$ python -q
>>> import numpy as np
>>> np.set_printoptions(suppress=True, linewidth=100)
>>> def tidy(a):
...     return np.round(a, 1) + 0
... 
>>> m1 = np.load("sample4.npy")
>>> print(m1)
[[  1.8   1.3  -4.   -1.3   0.7  -1.1   1.8  -0.6   0.2]
 [  0.1   0.7   4.    0.5   0.5   0.4   0.4  -2.    1.1]
 [ -1.4  -0.8 -18.   -0.3  -0.5  -0.8   0.3   0.8   0.1]
 [  1.1  -0.2  -4.   -1.3  -0.9   0.    0.   -2.4   0.7]
 [  0.8  -0.9 -32.    0.6   0.1  -0.2  -0.7  -0.5   1. ]
 [  0.9  -1.6 -14.    0.4   0.    2.2   0.3   0.    0.6]
 [  1.4   1.  -38.    0.2  -0.8  -0.5  -1.6  -0.3  -0.4]
 [ -0.8  -0.2  -8.    0.7   0.7  -1.3   0.9   1.   -0.6]
 [  0.8   0.  -28.    0.2   0.6   0.7  -0.3  -0.6   1.1]
 [ -1.1  -0.6 -36.   -0.3   0.4  -0.9  -0.5   0.2  -0.2]
 [  1.4  -0.8  20.    0.1   0.5   0.    1.1  -0.4  -1.1]
 [ -0.8   0.5  -2.    0.5  -0.4   0.2  -0.9   1.3   0. ]]
>>> # column 2 dominates
>>> proj = m1 @ np.linalg.solve(m1.T @ m1, m1.T)
>>> print(tidy(proj))
[[ 0.9 -0.1  0.   0.  -0.1 -0.1  0.   0.1  0.2 -0.1  0.  -0.1]
 [-0.1  0.9 -0.1  0.1 -0.1  0.   0.   0.2  0.1 -0.1 -0.1 -0.1]
 [ 0.  -0.1  0.7  0.2  0.   0.1  0.   0.3 -0.2  0.1 -0.2  0. ]
 [ 0.   0.1  0.2  0.7  0.1  0.   0.1 -0.3 -0.1  0.   0.  -0.2]
 [-0.1 -0.1  0.   0.1  0.9 -0.1  0.   0.1  0.2 -0.1  0.   0. ]
 [-0.1  0.   0.1  0.  -0.1  0.9  0.   0.   0.2 -0.1  0.1  0. ]
 [ 0.   0.   0.   0.1  0.   0.   1.   0.1  0.   0.   0.   0.1]
 [ 0.1  0.2  0.3 -0.3  0.1  0.   0.1  0.6 -0.1  0.1  0.2  0. ]
 [ 0.2  0.1 -0.2 -0.1  0.2  0.2  0.  -0.1  0.5  0.2 -0.2  0. ]
 [-0.1 -0.1  0.1  0.  -0.1 -0.1  0.   0.1  0.2  0.9  0.  -0.2]
 [ 0.  -0.1 -0.2  0.   0.   0.1  0.   0.2 -0.2  0.   0.7 -0.3]
 [-0.1 -0.1  0.  -0.2  0.   0.   0.1  0.   0.  -0.2 -0.3  0.3]]
>>> print(tidy(np.linalg.eigvalsh(proj)))
[0. 0. 0. 1. 1. 1. 1. 1. 1. 1. 1. 1.]
>>> print(tidy(proj @ m1[:, 5]))
[-1.1  0.4 -0.8  0.  -0.2  2.2 -0.5 -1.3  0.7 -0.9  0.   0.2]
>>> print(np.allclose(proj @ proj, proj))
True
